$ python3 -q
>>> import numpy as np
>>> np.set_printoptions(suppress=True, linewidth=200)
>>> m1 = np.loadtxt("out10.csv", delimiter=",")
>>> m1
array([[4., 1., 1.],
       [1., 4., 1.],
       [1., 1., 4.]])
>>> # symmetric, so the eigenvalues are real
>>> rng = np.random.default_rng(5)
>>> idx = rng.permutation(3)
>>> idx
array([1, 2, 0])
>>> other = m1[idx][:, idx]
>>> np.allclose(other, m1)
True
>>> print(np.diag(other))
[4. 4. 4.]
>>> other
array([[4., 1., 1.],
       [1., 4., 1.],
       [1., 1., 4.]])
>>> print(np.trace(other))
12.0
>>> vals, vecs = np.linalg.eigvalsh(m1)
Traceback (most recent call last):
  File "<python-input-13>", line 1, in <module>
    vals, vecs = np.linalg.eigvalsh(m1)
    ^^^^^^^^^^
ValueError: too many values to unpack (expected 2)
>>> vals, vecs = np.linalg.eigh(m1)
>>> np.round(np.abs(vecs[:, -1]), 2)
array([0.58, 0.58, 0.58])
>>> print(np.round(vecs.T @ m1 @ vecs, 2) + 0)
[[3. 0. 0.]
 [0. 3. 0.]
 [0. 0. 6.]]
>>> np.abs(vecs[:, -1]).round(6).argmax()
np.int64(0)
>>> other = np.array([[4, 8], [3, 6]])
>>> W2 = np.kron(other, m1)
>>> print(W2.shape)
(6, 6)
>>> x = np.array([2, 0, 0])
>>> np.sign((m1 @ x).round(6))
array([1., 1., 1.])
>>> (m1 * x).sum(axis=1)
array([8., 2., 2.])
>>> m1 @ np.eye(3)[1]
array([1., 4., 1.])
>>> m1 @ np.ones(3)
array([6., 6., 6.])
>>> np.einsum("ij,j->i", m1, x)
array([8., 2., 2.])
>>> m1 * x
array([[8., 0., 0.],
       [2., 0., 0.],
       [2., 0., 0.]])
>>> m1 @ x
array([8., 2., 2.])
>>> mat = np.load("test1.npy")
>>> mat
array([[0, 0, 0, 0, 0, 1],
       [1, 0, 0, 0, 0, 0],
       [0, 0, 0, 0, 1, 0],
       [0, 0, 0, 1, 0, 0],
       [0, 0, 1, 0, 0, 0],
       [0, 1, 0, 0, 0, 0]])
>>> # orthonormal columns
>>> print(np.round(np.sort(np.linalg.eigvals(mat).real), 2))
[-1.  -0.5 -0.5  1.   1.   1. ]
>>> print(np.flatnonzero(np.linalg.matrix_power((mat != 0) + (mat.T != 0) + np.eye(6), 6)[3]))
[3]
>>> (mat != 0).astype(int)
array([[0, 0, 0, 0, 0, 1],
       [1, 0, 0, 0, 0, 0],
       [0, 0, 0, 0, 1, 0],
       [0, 0, 0, 1, 0, 0],
       [0, 0, 1, 0, 0, 0],
       [0, 1, 0, 0, 0, 0]])
>>> print((np.linalg.matrix_power((mat != 0) + (mat.T != 0) + np.eye(6), 6) > 0).astype(int))
[[1 1 0 0 0 1]
 [1 1 0 0 0 1]
 [0 0 1 0 1 0]
 [0 0 0 1 0 0]
 [0 0 1 0 1 0]
 [1 1 0 0 0 1]]
>>> round(np.linalg.det(mat), 2)
np.float64(-1.0)
>>> other = np.array([[-5, 1, 6], [5, 3, -7], [-6, 4, -2]])
>>> X = np.tril(other)
>>> X
array([[-5,  0,  0],
       [ 5,  3,  0],
       [-6,  4, -2]])
>>> f = np.array([2, 1, 3])
>>> other = X + np.outer(f, np.eye(3)[1])
>>> other
array([[-5.,  2.,  0.],
       [ 5.,  4.,  0.],
       [-6.,  7., -2.]])
>>> round(np.linalg.det(other) / np.linalg.det(X), 2), np.round(1 + np.linalg.solve(X, f)[1], 2)
(np.float64(2.0), np.float64(2.0))
>>> Q, _ = np.linalg.qr(np.array([[-0.6, 1.0, -0.1, 1.4, 0.1, 0.3],
...     [1.4, 0.1, 0.8, 0.4, 0.3, 0.1],
...     [-0.5, 0.2, 0.3, 0.7, 1.3, -0.2],
...     [0.1, 0.0, -1.5, -2.2, -1.0, -1.4],
...     [-1.4, -0.4, 0.7, -0.1, -1.0, -1.5],
...     [0.3, -1.4, 0.6, 1.3, -1.0, -0.8]]))
>>> arr = 4 * Q
>>> arr.round(2)
array([[-1.12, -2.14, -0.5 ,  2.36, -1.91,  0.86],
       [ 2.6 , -0.51, -1.83, -1.14, -1.07,  1.78],
       [-0.93, -0.35, -0.78,  0.47,  2.84,  2.47],
       [ 0.19, -0.02,  3.22, -0.67, -0.8 ,  2.13],
       [-2.6 ,  1.19, -1.17, -1.89, -1.46,  0.86],
       [ 0.56,  3.1 , -0.27,  2.21, -0.62,  0.85]])
>>> x = np.array([4, 7, 8, 2, 7, 2])
>>> rhs = arr @ x
>>> coef, lr = np.zeros(6), 1 / np.linalg.norm(arr, 2) ** 2
>>> for i in range(40):
...     coef -= lr * arr.T @ (arr @ coef - rhs)
...     if i % 10 == 0: print(i, round(np.linalg.norm(arr @ coef - rhs), 2))
... 
0 0.0
10 0.0
20 0.0
30 0.0
>>> round(np.linalg.cond(arr), 2)
np.float64(1.0)
>>> np.round(arr.sum(axis=0), 2)
array([-1.3 ,  1.27, -1.33,  1.33, -3.01,  8.95])
>>> np.round(arr.mean(axis=0), 2)
array([-0.22,  0.21, -0.22,  0.22, -0.5 ,  1.49])
>>> arr[6]
Traceback (most recent call last):
  File "<python-input-54>", line 1, in <module>
    arr[6]
    ~~~^^^
IndexError: index 6 is out of bounds for axis 0 with size 6
>>> round(np.abs(arr).max(), 2)
np.float64(3.22)
>>> np.round(np.linalg.svd(arr, compute_uv=False), 2)
array([4., 4., 4., 4., 4., 4.])
>>> M = np.load("data.npy")
>>> M
array([[ 1.7,  0.6, -1. ,  0.4,  1.3],
       [-0.5, -1.8,  1.5, -0.3, -0.6],
       [ 0.9,  1.2, -0.2,  0.6,  1.5]])
>>> round(float(np.linalg.norm(M[1] - M[2])), 2)
4.37
>>> round(float(np.linalg.norm(M) ** 2 / np.linalg.norm(M, 2) ** 2), 2)
1.19
>>> np.round(np.linalg.norm(M, "nuc"), 2)
np.float64(6.1)
>>> np.round(np.linalg.norm(M, axis=1), 2)
array([2.47, 2.49, 2.21])
>>> M[1] @ M[2]
np.float64(-3.99)
>>> print(np.linalg.norm(M, axis=1).argmax())
1
>>> W0 = np.load("m.npy")
>>> W0
array([[-3.2 , -1.18, -1.6 , -2.35, -3.93],
       [-4.83,  0.05, -1.18, -2.24, -6.61],
       [-3.89, -0.63, -1.23, -3.02, -4.6 ],
       [-3.36,  1.16, -0.41, -2.67, -7.64],
       [-3.14, -0.36,  0.28, -2.77, -5.93],
       [-3.71, -0.79, -0.64, -0.89, -5.67],
       [-3.57,  0.16, -0.77, -2.96, -7.51],
       [-3.54,  0.4 , -0.12, -2.56, -6.57],
       [-1.46,  1.41, -1.76, -3.47, -5.38],
       [-3.79, -0.07, -2.38, -2.7 , -7.39],
       [-1.24, -1.91, -0.96, -1.61, -5.44],
       [-4.21,  0.1 , -0.63, -1.42, -6.52],
       [-3.84, -0.23, -1.18, -3.53, -5.16],
       [-3.42, -1.13,  1.25, -4.01, -6.73],
       [-2.87,  0.82, -2.18, -3.05, -6.09],
       [-4.22,  0.19, -0.32, -2.96, -6.84],
       [-3.17, -0.33, -0.49, -3.77, -6.93]])
>>> G = np.cov(W0, rowvar=False)
>>> round(np.corrcoef(W0[:, 4], W0[:, 0])[0, 1], 2)
np.float64(0.29)
>>> G.round(2)
array([[ 0.81, -0.06, -0.12, -0.06,  0.27],
       [-0.06,  0.72, -0.19, -0.18, -0.37],
       [-0.12, -0.19,  0.8 , -0.1 , -0.25],
       [-0.06, -0.18, -0.1 ,  0.69,  0.11],
       [ 0.27, -0.37, -0.25,  0.11,  1.08]])
>>> np.round(np.polyfit(W0[:, 4], W0[:, 0], 1), 2)
array([ 0.25, -1.84])
>>> W2 = W0[[10, 16]].astype(float)
>>> for _ in range(6):
...     idx = np.linalg.norm(W0[:, None] - W2, axis=-1).argmin(axis=1)
...     W2 = np.array([W0[idx == j].mean(axis=0) for j in range(2)])
... 
>>> idx
array([0, 1, 0, 1, 1, 0, 1, 1, 1, 1, 0, 1, 1, 1, 1, 1, 1])
>>> np.bincount(idx)
array([ 4, 13])
>>> np.round(W2[1] - W2[0], 2)
array([-0.48,  1.29,  0.35, -0.96, -1.65])
